$ python -q
>>> import numpy as np
>>> np.set_printoptions(precision=3, suppress=True, linewidth=160, floatmode="fixed")
>>> rnd = lambda a: np.round(a, 3) + 0
>>> data = np.array([[0, 1, 0, 0], [1, 0, 0, 0], [0, 0, 0, 1], [0, 0, 1, 0]])
>>> B = np.linalg.inv(data)
>>> rnd(np.linalg.det(data) * B)
array([[0.000, 1.000, 0.000, 0.000],
       [1.000, 0.000, 0.000, 0.000],
       [0.000, 0.000, 0.000, 1.000],
       [0.000, 0.000, 1.000, 0.000]])
>>> np.allclose(B, data.T)
True
>>> (np.abs(B) > 1e-9).astype(int)
array([[0, 1, 0, 0],
       [1, 0, 0, 0],
       [0, 0, 0, 1],
       [0, 0, 1, 0]])
>>> rnd(np.linalg.inv(B))
array([[0.000, 1.000, 0.000, 0.000],
       [1.000, 0.000, 0.000, 0.000],
       [0.000, 0.000, 0.000, 1.000],
       [0.000, 0.000, 1.000, 0.000]])
>>> rnd(np.linalg.det(data) * np.linalg.det(B))
np.float64(1.0)
>>> vec = np.array([0, -1, 2, 1])
>>> target = data @ vec
>>> target
array([-1,  0,  1,  2])
>>> rnd(np.linalg.solve(data, target + data[:, 0]))
array([ 1.000, -1.000,  2.000,  1.000])
>>> rnd(np.linalg.solve(data.T, data[3]))
array([0.000, 0.000, 0.000, 1.000])
>>> rnd(np.linalg.solve(data, target))
array([ 0.000, -1.000,  2.000,  1.000])
>>> data @ data
array([[1, 0, 0, 0],
       [0, 1, 0, 0],
       [0, 0, 1, 0],
       [0, 0, 0, 1]])
>>> rnd(np.sort(np.linalg.eigvals(data).real))
array([-1.000, -1.000,  1.000,  1.000])
>>> np.flatnonzero(np.linalg.matrix_power((data != 0) + (data.T != 0) + np.eye(4), 4)[1])
array([0, 1])
>>> (data != 0).astype(int)
array([[0, 1, 0, 0],
       [1, 0, 0, 0],
       [0, 0, 0, 1],
       [0, 0, 1, 0]])
>>> J = np.loadtxt("x.csv", delimiter=",")
>>> J
array([[0.000, 0.000, 1.000],
       [0.000, 1.000, 0.000],
       [1.000, 0.000, 0.000]])
>>> vec = np.array([5, 2, 3])
>>> rnd(np.linalg.inv(J))
array([[0.000, 0.000, 1.000],
       [0.000, 1.000, 0.000],
       [1.000, 0.000, 0.000]])
>>> rnd(np.linalg.det(J))
np.float64(-1.0)
>>> rnd(np.linalg.eigvalsh(J).min())
np.float64(-1.0)
>>> np.all(np.linalg.eigvalsh(J) > 0)
np.False_
>>> [round(float(np.linalg.det(J[:i, :i])), 2) + 0 for i in range(1, 4)]
[0.0, 0.0, -1.0]
>>> evals, evecs = np.linalg.eig(J)
>>> np.prod(evals)
np.float64(-1.0)
>>> rnd(np.sort(np.linalg.eigvals(np.linalg.inv(J))))
array([-1.000,  1.000,  1.000])
>>> E = np.loadtxt("m.csv", delimiter=",")
>>> E
array([[ 1.000,  6.000,  4.000, -4.000],
       [ 1.000,  6.000, -1.000, -4.000],
       [ 0.000,  0.000,  3.000,  2.000],
       [ 0.000,  0.000, -3.000,  0.000]])
>>> # rows and columns are dependent
>>> cov = E.T @ E
>>> np.trace(cov), (E ** 2).sum()
(np.float64(145.0), np.float64(145.0))
>>> np.allclose(cov, cov.T)
True
>>> rnd(np.linalg.eigvalsh(cov)[::-1])
array([111.695,  31.496,   1.809,   0.000])
>>> (E @ E.T).shape
(4, 4)
>>> cov
array([[  2.000,  12.000,   3.000,  -8.000],
       [ 12.000,  72.000,  18.000, -48.000],
       [  3.000,  18.000,  35.000,  -6.000],
       [ -8.000, -48.000,  -6.000,  36.000]])
>>> rnd(np.sort(np.abs(np.linalg.eigvals(E))))
array([0.000, 2.449, 2.449, 7.000])
>>> np.trace(E)
np.float64(10.0)
>>> rnd(np.linalg.det(E))
np.float64(0.0)
>>> rnd(np.linalg.matrix_power(E, 2))
array([[  7.000,  42.000,  22.000, -20.000],
       [  7.000,  42.000,   7.000, -30.000],
       [  0.000,   0.000,   3.000,   6.000],
       [  0.000,   0.000,  -9.000,  -6.000]])
>>> np.argsort(-np.linalg.norm(E, axis=0).round(6), kind="stable")[:3]
array([1, 3, 2])
>>> [round(float(x), 3) for x in np.linalg.svd(E, compute_uv=False)[:3]]
[10.569, 5.612, 1.345]
>>> np.linalg.cond(E) > 100
np.True_
>>> s = 20 * 0.7 ** np.arange(3)
>>> q, _ = np.linalg.qr(np.array([[0.9, 1.2, -1.5], [-0.5, 2.9, 0.1], [-0.9, 0.5, -1.6]]))
>>> rng = np.random.default_rng(83529)
>>> F = rng.normal(size=(10, 3)) * s @ q
>>> rnd(F)
array([[-40.280, -29.477,   6.430],
       [-12.038, -13.534,  13.117],
       [-16.268,  -6.312,  -4.336],
       [  8.788, -19.897,   4.470],
       [  6.111, -13.747, -13.459],
       [-41.974,  -4.196,  24.066],
       [-16.889,  14.693,  -6.453],
       [  9.927,  26.147, -24.297],
       [-45.789,  -5.206,  18.678],
       [  1.248, -25.484,   1.523]])
>>> proj = F @ np.linalg.solve(F.T @ F, F.T)
>>> rnd(np.diag(proj))
array([0.554, 0.103, 0.165, 0.191, 0.302, 0.387, 0.246, 0.457, 0.350, 0.245])
>>> rnd(np.linalg.eigvalsh(proj))
array([0.000, 0.000, 0.000, 0.000, 0.000, 0.000, 0.000, 1.000, 1.000, 1.000])
>>> feats = np.array([[8, 1, 9, 6], [1, 4, 3, 9], [7, 7, 5, 1], [13, 21, 24, 51]])
>>> rk = np.linalg.matrix_rank(feats)
>>> rk
np.int64(3)
>>> N = np.linalg.svd(feats)[2][rk:].T
>>> [int(np.linalg.matrix_rank(feats[:i])) for i in range(1, len(feats) + 1)]
[1, 2, 3, 3]
>>> [int(np.linalg.matrix_rank(np.delete(feats, i, axis=0))) for i in range(4)]
[3, 3, 2, 3]
>>> rnd(N @ N.T)
array([[ 0.410, -0.107, -0.455,  0.154],
       [-0.107,  0.028,  0.119, -0.040],
       [-0.455,  0.119,  0.505, -0.170],
       [ 0.154, -0.040, -0.170,  0.058]])
